$ python3 -q
>>> import numpy as np
>>> from numpy import linalg as LA
>>> np.set_printoptions(precision=3, suppress=True, linewidth=120)
>>> rnd = lambda a: np.round(a, 3) + 0
>>> arr = np.loadtxt("dump.csv", delimiter=",")
>>> arr
array([[ 0.716, -0.757,  0.67 ],
       [-0.291,  0.319, -0.264],
       [-0.716,  0.757, -0.67 ],
       [ 0.604, -0.647,  0.558],
       [-0.947,  0.963, -0.925],
       [ 0.537, -0.578,  0.493],
       [ 0.8  , -0.837,  0.757],
       [-0.38 ,  0.414, -0.345],
       [ 0.38 , -0.414,  0.345],
       [ 0.97 , -0.98 ,  0.955],
       [ 0.291, -0.319,  0.264],
       [ 0.716, -0.757,  0.67 ]])
>>> Uu, sigma, vt = LA.svd(arr)
>>> np.argmax(sigma[:-1] / (sigma[1:] + 1e-6)) + 1
np.int64(1)
>>> rnd(sigma)
array([3.917, 0.084, 0.002])
>>> other = Uu[:, :1] @ np.diag(sigma[:1]) @ vt[:1]
>>> rnd(LA.norm(arr - other) / LA.norm(arr))
np.float64(0.021)
>>> LA.matrix_rank(arr, rtol=0.05)
np.int64(1)
>>> rnd(LA.norm(arr - other, 2)), rnd(sigma[1])
(np.float64(0.084), np.float64(0.084))
>>> LA.matrix_rank(arr, rtol=0.1)
np.int64(1)
>>> other = arr / LA.norm(arr, axis=1, keepdims=True)
>>> C2 = other @ other.T
>>> rnd(LA.norm(other, axis=1))
array([1., 1., 1., 1., 1., 1., 1., 1., 1., 1., 1., 1.])
>>> rnd(C2)
array([[ 1.   , -1.   , -1.   ,  1.   , -0.999,  1.   ,  1.   , -1.   ,  1.   ,  0.999,  1.   ,  1.   ],
       [-1.   ,  1.   ,  1.   , -1.   ,  0.998, -1.   , -0.999,  1.   , -1.   , -0.998, -1.   , -1.   ],
       [-1.   ,  1.   ,  1.   , -1.   ,  0.999, -1.   , -1.   ,  1.   , -1.   , -0.999, -1.   , -1.   ],
       [ 1.   , -1.   , -1.   ,  1.   , -0.999,  1.   ,  1.   , -1.   ,  1.   ,  0.999,  1.   ,  1.   ],
       [-0.999,  0.998,  0.999, -0.999,  1.   , -0.999, -1.   ,  0.998, -0.998, -1.   , -0.998, -0.999],
       [ 1.   , -1.   , -1.   ,  1.   , -0.999,  1.   ,  1.   , -1.   ,  1.   ,  0.999,  1.   ,  1.   ],
       [ 1.   , -0.999, -1.   ,  1.   , -1.   ,  1.   ,  1.   , -0.999,  0.999,  1.   ,  0.999,  1.   ],
       [-1.   ,  1.   ,  1.   , -1.   ,  0.998, -1.   , -0.999,  1.   , -1.   , -0.998, -1.   , -1.   ],
       [ 1.   , -1.   , -1.   ,  1.   , -0.998,  1.   ,  0.999, -1.   ,  1.   ,  0.998,  1.   ,  1.   ],
       [ 0.999, -0.998, -0.999,  0.999, -1.   ,  0.999,  1.   , -0.998,  0.998,  1.   ,  0.998,  0.999],
       [ 1.   , -1.   , -1.   ,  1.   , -0.998,  1.   ,  0.999, -1.   ,  1.   ,  0.998,  1.   ,  1.   ],
       [ 1.   , -1.   , -1.   ,  1.   , -0.999,  1.   ,  1.   , -1.   ,  1.   ,  0.999,  1.   ,  1.   ]])
>>> rnd(np.degrees(np.arccos(np.clip(C2[9, 3], -1, 1))))
np.float64(2.844)
>>> cen = arr - arr.mean(axis=0)
>>> vecs = LA.svd(cen)[2][:1]
>>> other = cen - cen @ vecs.T @ vecs
>>> rnd(np.diag(vecs.T @ vecs))
array([0.334, 0.364, 0.302])
>>> mat = np.load("x.npy")
>>> mat
array([[2, 0, 0, 2],
       [2, 2, 1, 1],
       [2, 0, 1, 2],
       [2, 0, 1, 0]])
>>> x0 = np.array([-5, -2, 0, -4])
>>> y = mat @ x0
>>> y
array([-18, -18, -18, -10])
>>> rnd(LA.solve(mat, y + mat[:, 1]))
array([-5., -1.,  0., -4.])
>>> rnd(LA.solve(mat, -3 * y))
array([15.,  6.,  0., 12.])
>>> rnd(LA.solve(mat, y))
array([-5., -2.,  0., -4.])
>>> proj = np.triu(np.array([[1, 2, 2, 2], [1, 2, 1, 0], [0, 1, 1, 1], [2, 0, 1, 0]]), 1) + np.eye(4)
>>> other = proj @ mat @ LA.inv(proj)
>>> rnd(np.poly(other))
array([ 1., -5.,  2., 12., -8.])
>>> LA.matrix_rank(other)
np.int64(4)
>>> np.trace(other), np.trace(mat)
(np.float64(5.0), np.int64(5))
>>> Q, _ = LA.qr(np.array([[-0.7, -0.9], [1.2, -0.4]]))
>>> vecs, _ = LA.qr(np.array([[-1.3, -0.1], [0.2, -0.4]]))
>>> sigma = 20 * 0.2 ** np.arange(2)
>>> M = Q[:, :2] * sigma @ vecs[:2]
>>> rnd(M)
array([[ 10.486,   1.883],
       [-16.768,   4.619]])
>>> rnd(LA.det(2 * M)), rnd(LA.det(M))
(np.float64(320.0), np.float64(80.0))
>>> other = M / np.sqrt((M ** 2).mean(axis=1, keepdims=True))
>>> rnd(LA.norm(other, axis=1))
array([1.414, 1.414])
>>> LA.matrix_rank(M - M.mean(axis=1, keepdims=True))
np.int64(1)
>>> rnd(M - M.mean(axis=1, keepdims=True))
array([[  4.302,  -4.302],
       [-10.694,  10.694]])
>>> data = np.loadtxt("run14.csv", delimiter=",")
>>> data
array([[0., 0., 0., 3.],
       [0., 0., 0., 2.],
       [3., 0., 0., 0.]])
>>> Uu, sigma, vt = LA.svd(data)
>>> vecs = vt[:(sigma > 1e-8).sum()]
>>> rng = np.random.default_rng(85)
>>> x0 = data[2] + -1 * data[1] + rng.integers(2) * np.eye(4)[2]
>>> x0
array([ 3.,  0.,  1., -2.])
>>> vecs.T @ vecs
array([[1., 0., 0., 0.],
       [0., 0., 0., 0.],
       [0., 0., 0., 0.],
       [0., 0., 0., 1.]])
>>> LA.matrix_rank(np.vstack([data, x0]))
np.int64(3)
>>> rnd(LA.norm(x0 - vecs.T @ vecs @ x0))
np.float64(1.0)
>>> F = np.loadtxt("a.csv", delimiter=",")
>>> F
array([[ 1.,  1., -1.,  2.],
       [ 2.,  1.,  1., -1.],
       [-1.,  2.,  1.,  1.],
       [ 1., -1.,  2.,  1.]])
>>> rnd(np.abs(LA.eigvals(F)).max())
np.float64(3.0)
>>> rnd(LA.det(F))
np.float64(-45.0)
>>> np.trace(F)
np.float64(4.0)
>>> rnd(LA.matrix_power(F, 4))
array([[ 37., -12.,  44.,  12.],
       [ 12.,  37., -12.,  44.],
       [ 44.,  12.,  37., -12.],
       [-12.,  44.,  12.,  37.]])
>>> (F - F.T) / 2
array([[ 0. , -0.5,  0. ,  0.5],
       [ 0.5,  0. , -0.5,  0. ],
       [ 0. ,  0.5,  0. , -0.5],
       [-0.5,  0. ,  0.5,  0. ]])
>>> np.allclose(F, F.T)
False
>>> F @ F
array([[ 6., -2.,  3.,  2.],
       [ 2.,  6., -2.,  3.],
       [ 3.,  2.,  6., -2.],
       [-2.,  3.,  2.,  6.]])
>>> w1 = np.array([[3, 3, -1, -1], [3, -1, 0, -1], [1, 0, -1, 1], [1, 2, -1, 1]])
>>> beta = np.array([0, -1, 2, 0])
>>> H = np.maximum(F @ w1 + beta, 0)
>>> (H > 0).astype(int)
array([[1, 1, 0, 0],
       [1, 1, 0, 0],
       [1, 0, 1, 1],
       [1, 1, 0, 1]])
>>> H
array([[7., 5., 0., 0.],
       [9., 2., 0., 0.],
       [5., 0., 1., 1.],
       [3., 5., 0., 3.]])
>>> LA.matrix_rank(H)
np.int64(4)
>>> basis = np.array([[2, 2], [2, 0], [0, 2], [2, 1]])
>>> H @ basis
array([[24., 14.],
       [22., 18.],
       [12., 13.],
       [22.,  9.]])
>>> rnd(np.poly(F))
array([  1.,  -4.,  -4.,  36., -45.])
>>> np.kron(np.eye(2, dtype=int), F)
array([[ 1.,  1., -1.,  2.,  0.,  0., -0.,  0.],
       [ 2.,  1.,  1., -1.,  0.,  0.,  0., -0.],
       [-1.,  2.,  1.,  1., -0.,  0.,  0.,  0.],
       [ 1., -1.,  2.,  1.,  0., -0.,  0.,  0.],
       [ 0.,  0., -0.,  0.,  1.,  1., -1.,  2.],
       [ 0.,  0.,  0., -0.,  2.,  1.,  1., -1.],
       [-0.,  0.,  0.,  0., -1.,  2.,  1.,  1.],
       [ 0., -0.,  0.,  0.,  1., -1.,  2.,  1.]])
>>> np.einsum("ii->", F)
np.float64(4.0)
>>> rnd(LA.eigvals(F))
array([-3.+0.j,  3.+0.j,  2.+1.j,  2.-1.j])
>>> rnd(LA.det(2 * F)), rnd(LA.det(F))
(np.float64(-720.0), np.float64(-45.0))
>>> np.einsum("ij,ji->", F, F)
np.float64(24.0)
>>> rnd(LA.eigvals(F).sum().real)
np.float64(4.0)
>>> rnd(LA.det(F.T))
np.float64(-45.0)
>>> rnd(LA.det(F[::-1]))
np.float64(-45.0)
>>> rnd(np.sort(np.abs(np.fft.fft(F[0])))), rnd(np.sort(LA.svd(F, compute_uv=False)))
(array([2.236, 2.236, 3.   , 3.   ]), array([2.236, 2.236, 3.   , 3.   ]))
>>> F @ np.ones(4)
array([3., 3., 3., 3.])
>>> np.allclose(F @ F.T, F.T @ F)
True
>>> z = rng.integers(0, 2, 4)
>>> X = (z[:, None] == z) * 2 + np.eye(4)
>>> X
array([[3., 0., 2., 0.],
       [0., 3., 0., 2.],
       [2., 0., 3., 0.],
       [0., 2., 0., 3.]])
>>> x0 = np.ones(4)
>>> for _ in range(4):
...     x0 = X @ x0
...     x0 /= LA.norm(x0)
...     print(round(x0 @ X @ x0, 3))
... 
5.0
5.0
5.0
5.0
>>> rnd(LA.eigvalsh(X)[-1])
np.float64(5.0)
>>> x0
array([0.5, 0.5, 0.5, 0.5])
>>> z = rng.permutation(4)
>>> z
array([0, 2, 1, 3])
>>> other = X[z][:, z]
>>> np.diag(other)
array([3., 3., 3., 3.])
>>> np.trace(other)
np.float64(12.0)
>>> rnd(np.sort(np.abs(LA.eigvals(other))))
array([1., 1., 5., 5.])
>>> other
array([[3., 2., 0., 0.],
       [2., 3., 0., 0.],
       [0., 0., 3., 2.],
       [0., 0., 2., 3.]])
>>> np.diff(X, axis=0)
array([[-3.,  3., -2.,  2.],
       [ 2., -3.,  3., -2.],
       [-2.,  2., -3.,  3.]])
>>> X[:, 4]
Traceback (most recent call last):
  File "<python-input-100>", line 1, in <module>
    X[:, 4]
    ~^^^^^^
IndexError: index 4 is out of bounds for axis 1 with size 4
>>> rnd(LA.norm(X))
np.float64(7.211)
>>> np.count_nonzero(X)
np.int64(8)
>>> X - X[0]
array([[ 0.,  0.,  0.,  0.],
       [-3.,  3., -2.,  2.],
       [-1.,  0.,  1.,  0.],
       [-3.,  2., -2.,  3.]])
>>> X.sum(axis=0)
array([5., 5., 5., 5.])
>>> def softmax(z):
...     e = np.exp(z - z.max(axis=-1, keepdims=True))
...     return e / e.sum(axis=-1, keepdims=True)
... 
>>> rnd(softmax(X[0]))
array([0.681, 0.034, 0.251, 0.034])
>>> rnd(softmax(10 * X[0]))
array([1., 0., 0., 0.])
>>> rnd(softmax(X[0] + 5))
array([0.681, 0.034, 0.251, 0.034])
>>> scores = X @ X.T / np.sqrt(4)
>>> softmax(scores).round(6).argmax(axis=1)
array([0, 1, 2, 3])
>>> rnd(softmax(scores)[0] @ X)
array([2.618, 0.005, 2.373, 0.005])
>>> rnd(softmax(scores))
array([[0.621, 0.001, 0.377, 0.001],
       [0.001, 0.621, 0.001, 0.377],
       [0.377, 0.001, 0.621, 0.001],
       [0.001, 0.377, 0.001, 0.621]])
